$ python3 -q
>>> import numpy as np
>>> np.set_printoptions(precision=1, suppress=True, linewidth=140)
>>> E = np.loadtxt("block6.csv", delimiter=",")
>>> print(E.round(1) + 0)
[[ 1.5  0.8  1.3 -0.9  0.2  0.  -1.1 -0.1 -0.8  0.5  1.1  0.6]
 [-1.4 -0.8 -1.3  0.7  0.3 -0.1  1.1 -0.2  0.7 -0.3 -1.  -1.1]
 [-1.4 -0.7 -1.2  0.9 -0.5  0.1  1.1  0.4  0.9 -0.7 -1.1 -0.2]
 [-1.3 -0.8 -1.2  0.6  0.7 -0.2  1.  -0.6  0.5  0.  -0.9 -1.5]
 [ 0.5  0.4  0.7  0.  -1.5  0.4 -0.5  1.2  0.1 -0.6  0.2  1.9]
 [ 0.7  0.5  0.8 -0.2 -1.3  0.4 -0.7  1.1 -0.1 -0.5  0.4  1.9]
 [ 0.2  0.  -0.1 -0.4  1.6 -0.4  0.  -1.3 -0.5  0.9  0.3 -1.8]
 [-1.4 -0.8 -1.3  0.8  0.2 -0.1  1.1 -0.1  0.7 -0.4 -1.  -1. ]
 [ 0.1 -0.1 -0.2 -0.3  1.6 -0.4  0.1 -1.3 -0.4  0.9  0.2 -1.8]
 [ 1.5  0.8  1.2 -0.9  0.3  0.  -1.1 -0.3 -0.8  0.6  1.1  0.4]
 [-0.2 -0.2 -0.4 -0.2  1.6 -0.4  0.3 -1.3 -0.3  0.8  0.  -1.9]
 [-0.8 -0.3 -0.5  0.7 -1.5  0.3  0.5  1.2  0.8 -1.  -0.7  1.3]
 [-1.4 -0.8 -1.3  0.7  0.3 -0.1  1.1 -0.3  0.6 -0.3 -1.  -1.1]
 [-0.4 -0.4 -0.6  0.   1.5 -0.4  0.5 -1.2 -0.1  0.6 -0.2 -2. ]
 [ 0.  -0.1 -0.2 -0.3  1.6 -0.4  0.2 -1.3 -0.4  0.9  0.1 -1.9]
 [-0.4 -0.4 -0.6  0.   1.5 -0.4  0.5 -1.2 -0.1  0.7 -0.2 -2. ]
 [-1.1 -0.5 -0.7  0.8 -1.3  0.3  0.7  1.   0.8 -1.  -0.9  0.9]
 [-0.1  0.1  0.1  0.4 -1.6  0.4 -0.1  1.3  0.5 -0.9 -0.2  1.8]
 [ 1.   0.6  1.  -0.4 -1.1  0.3 -0.9  0.9 -0.2 -0.3  0.6  1.8]
 [ 1.4  0.8  1.3 -0.7 -0.5  0.2 -1.1  0.4 -0.6  0.2  0.9  1.3]
 [ 0.6  0.5  0.8 -0.1 -1.4  0.4 -0.7  1.1  0.  -0.5  0.4  1.9]
 [-1.4 -0.7 -1.1  0.9 -0.8  0.1  1.   0.6  0.9 -0.8 -1.1  0.1]
 [-0.3  0.   0.   0.5 -1.6  0.4  0.   1.3  0.5 -0.9 -0.3  1.7]
 [ 0.4  0.3  0.6  0.1 -1.5  0.4 -0.5  1.2  0.2 -0.7  0.2  1.9]
 [ 0.5  0.1  0.2 -0.6  1.6 -0.4 -0.2 -1.3 -0.6  1.   0.5 -1.6]
 [ 1.2  0.7  1.2 -0.5 -0.8  0.3 -1.   0.7 -0.4 -0.1  0.8  1.6]
 [ 1.3  0.7  1.  -0.9  0.9 -0.2 -0.9 -0.7 -0.9  0.9  1.  -0.3]
 [ 0.6  0.4  0.7 -0.1 -1.4  0.4 -0.6  1.1  0.  -0.6  0.3  1.9]
 [-1.2 -0.7 -1.2  0.5  0.8 -0.3  1.  -0.6  0.4  0.  -0.8 -1.6]
 [ 1.2  0.7  1.2 -0.6 -0.7  0.2 -1.   0.6 -0.5  0.   0.9  1.5]
 [ 0.2  0.  -0.1 -0.4  1.6 -0.4  0.  -1.3 -0.5  0.9  0.3 -1.8]
 [ 0.7  0.5  0.8 -0.2 -1.3  0.4 -0.7  1.1 -0.1 -0.5  0.4  1.9]]
>>> t = np.radians(180)
>>> R = np.eye(12)
>>> R[2, 2] = R[9, 9] = np.cos(t)
>>> R[2, 9], R[9, 2] = -np.sin(t), np.sin(t)
>>> print(R.round(1) + 0)
[[ 1.  0.  0.  0.  0.  0.  0.  0.  0.  0.  0.  0.]
 [ 0.  1.  0.  0.  0.  0.  0.  0.  0.  0.  0.  0.]
 [ 0.  0. -1.  0.  0.  0.  0.  0.  0.  0.  0.  0.]
 [ 0.  0.  0.  1.  0.  0.  0.  0.  0.  0.  0.  0.]
 [ 0.  0.  0.  0.  1.  0.  0.  0.  0.  0.  0.  0.]
 [ 0.  0.  0.  0.  0.  1.  0.  0.  0.  0.  0.  0.]
 [ 0.  0.  0.  0.  0.  0.  1.  0.  0.  0.  0.  0.]
 [ 0.  0.  0.  0.  0.  0.  0.  1.  0.  0.  0.  0.]
 [ 0.  0.  0.  0.  0.  0.  0.  0.  1.  0.  0.  0.]
 [ 0.  0.  0.  0.  0.  0.  0.  0.  0. -1.  0.  0.]
 [ 0.  0.  0.  0.  0.  0.  0.  0.  0.  0.  1.  0.]
 [ 0.  0.  0.  0.  0.  0.  0.  0.  0.  0.  0.  1.]]
>>> out = E @ R.T
>>> print(np.round(np.linalg.svd(E, compute_uv=False), 1) + 0, np.round(np.linalg.svd(out, compute_uv=False), 1) + 0)
[13.5 10.3  0.   0.   0.   0.   0.   0.   0.   0.   0.   0. ] [13.5 10.3  0.   0.   0.   0.   0.   0.   0.   0.   0.   0. ]
>>> print(round(float(np.linalg.det(R)), 1), np.trace(R))
1.0 8.0
>>> print(np.allclose(E @ E.T, out @ out.T))
True
>>> print(np.abs(out - E).max(axis=0))
[0.  0.  2.6 0.  0.  0.  0.  0.  0.  2.  0.  0. ]
>>> print(np.abs(np.diag(np.linalg.qr(E)[1])) > 1e-9)
[ True  True False False False False False False False False False False]
>>> print(np.linalg.lstsq(E[:-1].T, E[-1])[2])
2
>>> print(round(float(np.trace(np.linalg.pinv(E) @ E)), 1))
2.0
>>> print(np.unique(E.round(6), axis=0).shape)
(32, 12)
>>> cent = E[[31, 24]].astype(float)
>>> for _ in range(7):
...     z = np.linalg.norm(E[:, None] - cent, axis=-1).argmin(axis=1)
...     cent = np.array([E[z == j].mean(axis=0) for j in range(2)])
... 
>>> print(z)
[0 1 1 1 0 0 1 1 1 0 1 0 1 1 1 1 0 0 0 0 0 1 0 0 1 0 0 0 1 0 1 0]
>>> print(cent)
[[ 0.6  0.4  0.7 -0.2 -0.9  0.3 -0.6  0.8 -0.1 -0.3  0.4  1.4]
 [-0.6 -0.4 -0.7  0.2  0.9 -0.3  0.6 -0.7  0.1  0.3 -0.4 -1.4]]
>>> print(np.abs(cent[1] - cent[0]).argmax())
11
>>> d = np.linalg.norm(E[:, None] - E[None], axis=-1)
>>> print(d[6].round(6).argsort(kind="stable")[:4])
[ 6 30  8 14]
>>> print(d.shape)
(32, 32)
>>> r0, g = E[6], E[0]
>>> print(round(float(r0 @ g), 1))
1.1
>>> p = (r0 @ g) / (r0 @ r0) * r0
>>> print(np.round((g - p) @ r0, 1))
-0.0
>>> print(p.round(1) + 0)
[ 0.   0.   0.   0.   0.2  0.   0.  -0.2 -0.1  0.1  0.  -0.2]
>>> print(np.round(g - p, 1) + 0)
[ 1.5  0.8  1.3 -0.8  0.   0.1 -1.1  0.  -0.7  0.4  1.1  0.8]
>>> M = np.load("m.npy")
>>> print(M.round(1) + 0)
[[ -2.2   3.2 -26.1   3.5  16.6  -3.7  20.4  20.3  -9.5 -14.9]
 [ -2.5   1.1 -20.3   1.9  12.5  -2.6  15.5  15.1  -7.9 -11.5]
 [ -2.6  -0.9 -13.8   0.3   8.   -1.4  10.1   9.4  -5.9  -7.6]
 [ -2.6  -1.4 -11.6  -0.2   6.5  -1.    8.4   7.5  -5.1  -6.3]
 [ -2.2  -1.9  -7.5  -0.8   3.9  -0.3   5.1   4.2  -3.6  -3.9]
 [ -2.2  -1.9  -7.4  -0.9   3.8  -0.2   5.1   4.1  -3.6  -3.8]
 [ -2.   -2.   -5.9  -1.    3.    0.    3.9   2.9  -3.   -3. ]
 [ -2.   -2.   -5.8  -1.    2.9   0.    3.8   2.8  -2.9  -2.9]
 [ -1.3  -1.7  -3.1  -1.1   1.4   0.4   1.9   1.   -1.7  -1.3]
 [ -0.9  -1.3  -1.8  -0.9   0.8   0.5   1.1   0.3  -1.1  -0.7]
 [ -0.6  -1.   -1.2  -0.7   0.5   0.5   0.7   0.   -0.7  -0.4]
 [ -0.3  -0.5  -0.5  -0.4   0.2   0.3   0.3  -0.1  -0.3  -0.1]
 [ -0.1  -0.2  -0.2  -0.2   0.1   0.2   0.1  -0.1  -0.1   0. ]
 [ -0.1  -0.1  -0.1  -0.1   0.    0.1   0.    0.   -0.1   0. ]
 [  0.1   0.3   0.3   0.3  -0.2  -0.4  -0.2   0.2   0.1  -0.1]
 [  0.1   0.3   0.3   0.4  -0.2  -0.5  -0.2   0.3   0.1  -0.1]
 [  0.1   0.4   0.5   0.6  -0.4  -0.8  -0.3   0.4   0.1  -0.2]
 [ -0.3   0.1   0.9   1.   -1.   -1.9  -0.7   0.9  -0.1  -0.5]
 [ -0.6  -0.3   1.1   1.1  -1.4  -2.4  -0.9   1.   -0.3  -0.6]
 [ -1.7  -1.6   1.8   1.   -2.6  -3.7  -1.7   1.   -0.8  -0.9]
 [ -2.2  -2.2   2.1   1.   -3.2  -4.2  -2.1   1.   -1.1  -1. ]
 [ -3.8  -4.5   3.3   0.6  -5.1  -5.6  -3.6   0.5  -1.9  -1.2]
 [ -6.4  -8.3   5.3  -0.4  -8.3  -7.5  -6.1  -0.8  -3.   -1.1]
 [ -6.6  -8.5   5.4  -0.5  -8.5  -7.6  -6.2  -0.9  -3.1  -1.1]
 [ -7.8 -10.4   6.4  -1.  -10.   -8.4  -7.4  -1.6  -3.6  -1. ]]
>>> cent = M[[4, 8]].astype(float)
>>> for _ in range(7):
...     z = np.linalg.norm(M[:, None] - cent, axis=-1).argmin(axis=1)
...     cent = np.array([M[z == j].mean(axis=0) for j in range(2)])
... 
>>> print(z)
[0 0 0 0 1 1 1 1 1 1 1 1 1 1 1 1 1 1 1 1 1 1 1 1 1]
>>> print(cent[1] - cent[0])
[  0.5  -2.8  17.7  -1.5 -12.    0.2 -13.9 -12.2   5.6   8.9]
>>> print(np.bincount(z))
[ 4 21]
>>> print(np.abs(cent[1] - cent[0]).argmax())
2
>>> cen = M - M.mean(axis=0)
>>> left, sv, VT = np.linalg.svd(cen, full_matrices=False)
>>> print(np.round(VT[0] * np.sign(VT[0, np.abs(VT[0]).argmax()]), 1) + 0)
[ 0.  -0.1  0.6  0.  -0.4 -0.1 -0.5 -0.4  0.1  0.3]
>>> print(np.linalg.matrix_rank(cen))
3
>>> print(sv.round(1) + 0)
[66.3 23.5  9.3  0.   0.   0.   0.   0.   0.   0. ]
>>> print(np.round(sv ** 2 / (sv ** 2).sum(), 1) + 0)
[0.9 0.1 0.  0.  0.  0.  0.  0.  0.  0. ]
>>> print(round((sv ** 2).sum() ** 2 / (sv ** 4).sum(), 1))
1.3
>>> print(np.abs(VT[0]).argmax())
2
>>> mat = np.load("w.npy")
>>> print(mat)
[[ -4   5   7   2  -8   9  12]
 [  5  18   0   0  -1  -9  12]
 [  7   0  18  -4  -5   6   2]
 [  2   0  -4  -2 -10   7  -6]
 [ -8  -1  -5 -10  18  16   6]
 [  9  -9   6   7  16 -12   4]
 [ 12  12   2  -6   6   4  16]]
>>> out = mat / np.linalg.norm(mat, axis=1, keepdims=True)
>>> cov = out @ out.T
>>> print(np.linalg.norm(out, axis=1))
[1. 1. 1. 1. 1. 1. 1.]
>>> print(cov[1].round(1) + 0)
[ 0.3  1.   0.  -0.3 -0.2  0.   0.7]
>>> print(np.trace(mat))
52
>>> print(np.allclose(mat @ mat.T, mat.T @ mat))
True
>>> print((mat + mat.T) / 2)
[[ -4.   5.   7.   2.  -8.   9.  12.]
 [  5.  18.   0.   0.  -1.  -9.  12.]
 [  7.   0.  18.  -4.  -5.   6.   2.]
 [  2.   0.  -4.  -2. -10.   7.  -6.]
 [ -8.  -1.  -5. -10.  18.  16.   6.]
 [  9.  -9.   6.   7.  16. -12.   4.]
 [ 12.  12.   2.  -6.   6.   4.  16.]]
>>> print(np.allclose(mat, mat.T))
True
>>> print(np.linalg.matrix_power(mat, 4))
[[ 295736  204826  205757   46801   60563 -214675  281786]
 [ 204826  567740  121589 -122873 -101393   72847  527246]
 [ 205757  121589  287025   15516  -69865  -36107  208350]
 [  46801 -122873   15516  158111  -74072 -265174 -162792]
 [  60563 -101393  -69865  -74072  733569  -35595  237822]
 [-214675   72847  -36107 -265174  -35595  576985   94594]
 [ 281786  527246  208350 -162792  237822   94594  713332]]
>>> print(np.sort(np.abs(np.linalg.eigvals(mat))))
[ 0.9  7.6 13.1 22.3 29.9 30.2 34.5]
>>> print(round(np.abs(np.linalg.eigvals(mat)).max(), 1))
34.5
>>> arr = np.loadtxt("layer2.csv", delimiter=",")
>>> print(arr)
[[0.3 0.  0.  0.3 0.3]
 [0.  1.  0.  0.  0. ]
 [0.  0.5 0.5 0.  0. ]
 [0.  0.  0.5 0.5 0. ]
 [0.  0.3 0.  0.3 0.3]]
>>> print(round(np.linalg.det(arr[::-1]), 1))
0.0
>>> print(round(np.linalg.eigvals(arr).sum().real, 1))
2.7
>>> print(np.linalg.eigvals(arr))
[0.3 0.3 0.5 0.5 1. ]
>>> print(np.round(np.einsum("ii->", arr), 1))
2.7
>>> print(round(float(np.linalg.det(arr.T)), 1))
0.0
>>> Q, V = np.linalg.qr(arr[:, :1])[0], np.linalg.qr(arr[:, 1:])[0]
>>> sv = np.linalg.svd(Q.T @ V, compute_uv=False)
>>> print(sv)
[0.7]
>>> vec = np.array([7, 7, 0, 4, 0])
>>> print(arr @ np.eye(5)[0])
[0.3 0.  0.  0.  0. ]
>>> print(arr * vec)
[[2.3 0.  0.  1.3 0. ]
 [0.  7.  0.  0.  0. ]
 [0.  3.5 0.  0.  0. ]
 [0.  0.  0.  2.  0. ]
 [0.  2.3 0.  1.3 0. ]]
>>> print(np.sign((arr @ vec).round(6)))
[1. 1. 1. 1. 1.]
>>> print(np.einsum("ij,j->i", arr, vec))
[3.7 7.  3.5 2.  3.7]
>>> print((arr @ vec).argmax())
1
>>> print(arr @ vec)
[3.7 7.  3.5 2.  3.7]
>>> print((arr * vec).sum(axis=1))
[3.7 7.  3.5 2.  3.7]
>>> vec = np.array([-1, 1, 1, 1, 0])
>>> a = np.maximum(arr @ vec, 0)
>>> print(a)
[0.  1.  1.  1.  0.7]
>>> print(arr * (a > 1e-9)[:, None])
[[0.  0.  0.  0.  0. ]
 [0.  1.  0.  0.  0. ]
 [0.  0.5 0.5 0.  0. ]
 [0.  0.  0.5 0.5 0. ]
 [0.  0.3 0.  0.3 0.3]]
>>> out = np.array([[-4, -2], [-9, 8], [-4, 7], [5, -2], [-7, 3]])
>>> print(np.vstack([arr, out.T]).shape)
(7, 5)
>>> print(np.einsum("ij->j", arr))
[0.3 1.8 1.  1.2 0.7]
>>> print(np.einsum("ij,ij->i", arr, arr))
[0.3 1.  0.5 0.5 0.3]
>>> print(np.einsum("ik,kj->ij", arr, out))
[[-2.  -0.3]
 [-9.   8. ]
 [-6.5  7.5]
 [ 0.5  2.5]
 [-3.7  3. ]]
>>> print(arr @ out)
[[-2.  -0.3]
 [-9.   8. ]
 [-6.5  7.5]
 [ 0.5  2.5]
 [-3.7  3. ]]
>>> print(np.einsum("ik,kj->ji", arr, out))
[[-2.  -9.  -6.5  0.5 -3.7]
 [-0.3  8.   7.5  2.5  3. ]]
>>> J = np.loadtxt("data.csv", delimiter=",")
>>> print(J)
[[-1.3 -0.7  0.6  0.5  0.6  1.1  0.5  0.7  1.5 -1.3 -1. ]
 [ 0.6  1.2  0.4  0.3 -0.6 -0.9  0.3 -0.3  2.4 -0.6  1.6]
 [-1.2  2.3 -0.6 -1.  -1.8  0.  -0.8  0.5  0.2  0.  -0.1]
 [-1.3  0.1  1.6  0.4 -1.9  0.5  0.6  0.  -1.9 -0.5 -0.6]
 [ 0.3 -0.9  1.1  0.9  1.2  0.9  1.3  0.7  1.1  0.9 -1.9]
 [ 0.2  0.6  0.5 -1.3  1.7 -1.2 -0.4  0.4  0.2  0.   1.4]
 [-0.6  1.8 -1.8 -1.5  1.1  0.2 -0.7 -1.1 -0.8  1.8 -0.4]
 [ 0.   1.4 -2.8 -0.2  0.3 -0.4 -0.5  1.7  0.9 -0.9  1.8]
 [ 0.   0.   1.4 -1.2  0.5 -0.9  0.3 -0.5  1.7  1.3 -1.5]
 [-0.6  0.   0.6 -0.4  0.3  1.9 -1.6 -1.   0.9  0.5  0.6]
 [ 0.   0.9 -1.6 -0.2 -0.3  0.5  1.6  0.4 -1.2  0.2 -1. ]
 [-0.9  0.8 -1.  -1.4  0.8 -1.6  1.3  1.  -0.1 -0.2  0.1]
 [ 0.6 -2.1  0.9  0.7 -1.  -0.7 -1.1 -0.7 -0.8 -0.4 -0.3]
 [ 1.4  0.5  0.  -0.1  0.3 -1.2 -1.3  0.8  0.2 -0.3 -0.3]
 [ 0.8 -0.2  1.1 -1.5 -0.6  2.2 -2.1  0.1  0.  -0.2 -0.5]
 [-1.1  1.4 -0.4  1.2  1.2  0.7 -0.9  1.5 -1.2 -1.   0.6]
 [ 0.3  1.9  1.3  0.6  0.6  2.4  0.1  2.1  1.3  1.   0.5]
 [ 0.1 -1.1  1.1  0.8 -2.   0.9 -1.3 -0.3 -0.4  1.3 -1.3]
 [ 1.1 -1.3 -1.1 -0.1 -0.4 -0.4  0.3  0.7  1.9 -0.9  0.1]
 [ 0.3 -0.1 -0.7  0.2 -0.4  1.1  1.1 -0.7  2.3  0.5 -0.4]
 [ 1.5  0.9  1.2  0.8 -1.   0.3 -0.5 -0.6 -0.1  0.9  0.9]
 [-0.6 -0.1 -0.3  0.1  0.3 -0.8 -2.5 -0.7 -0.8 -0.9  0.7]
 [-0.4 -1.7 -2.1  0.   1.5  0.1  1.7 -0.3 -0.1 -0.4 -1.3]
 [-1.6  0.1  0.8  0.4 -0.2  1.1 -0.3  0.3  0.2 -0.8  0.2]
 [ 2.   1.  -7.  -9.  -9.  -3.  -4.  -1.  -7.  -1.   6. ]
 [-0.7  1.2  2.4  1.4 -0.9  1.3 -1.7 -1.6 -0.7  2.2  0.1]
 [ 0.5 -0.9 -1.1  0.7 -0.2  1.1 -0.7 -0.3 -2.3  0.1  1. ]
 [ 0.5  0.9 -0.2 -0.2  0.  -1.7 -1.4 -1.4  0.8  0.7 -0.6]]
>>> P = J @ np.linalg.solve(J.T @ J, J.T)
>>> print(np.allclose(P @ P, P))
True
>>> print(np.diag(P))
[0.3 0.4 0.4 0.4 0.2 0.4 0.5 0.5 0.4 0.4 0.4 0.3 0.2 0.4 0.7 0.4 0.5 0.5 0.3 0.3 0.3 0.3 0.3 0.2 0.9 0.4 0.3 0.4]
>>> print(np.linalg.matrix_rank(np.eye(28) - P))
17
>>> print(np.round(np.linalg.eigvalsh(P), 1) + 0)
[0. 0. 0. 0. 0. 0. 0. 0. 0. 0. 0. 0. 0. 0. 0. 0. 0. 1. 1. 1. 1. 1. 1. 1. 1. 1. 1. 1.]
>>> cen = J - J.mean(axis=0)
>>> left, sv, VT = np.linalg.svd(cen, full_matrices=False)
>>> print((np.sign(left[:, 0]) == np.sign(left[0, 0])).astype(int))
[1 1 0 1 1 1 0 0 1 1 0 0 1 1 1 1 1 1 1 1 1 0 1 1 0 1 0 1]
>>> print(np.abs(left[:, 0]).argmax())
24
>>> print(VT[0] * np.sign(VT[0, np.abs(VT[0]).argmax()]))
[-0.1 -0.1  0.4  0.5  0.5  0.2  0.2  0.1  0.4  0.1 -0.3]
>>> cent = J[[13, 27]].astype(float)
>>> for _ in range(5):
...     z = np.linalg.norm(J[:, None] - cent, axis=-1).argmin(axis=1)
...     cent = np.array([J[z == j].mean(axis=0) for j in range(2)])
... 
>>> print(z)
[1 1 0 1 1 0 0 0 1 1 0 0 1 0 1 0 1 1 1 1 1 0 0 1 0 1 0 1]
>>> print(np.abs(cent[1] - cent[0]).argmax())
2
>>> print(np.bincount(z))
[12 16]
>>> print(np.round(cent[1] - cent[0], 1) + 0)
[ 0.1 -0.7  2.3  1.3  0.   1.   0.3 -0.4  1.6  0.5 -1. ]
>>> cen = J - J.mean(axis=0)
>>> V = np.linalg.svd(cen)[2][:1]
>>> out = cen - cen @ V.T @ V
>>> print((cen @ V.T).std(axis=0))
[3.6]
>>> print(out.std(axis=0))
[0.8 1.1 1.1 0.8 1.  1.  1.  0.9 1.  0.9 0.8]
>>> print(np.round(np.diag(V.T @ V), 1) + 0)
[0.  0.  0.2 0.2 0.2 0.  0.  0.  0.2 0.  0.1]
>>> print(round(float(np.linalg.norm(out) / np.linalg.norm(cen)), 1))
0.7
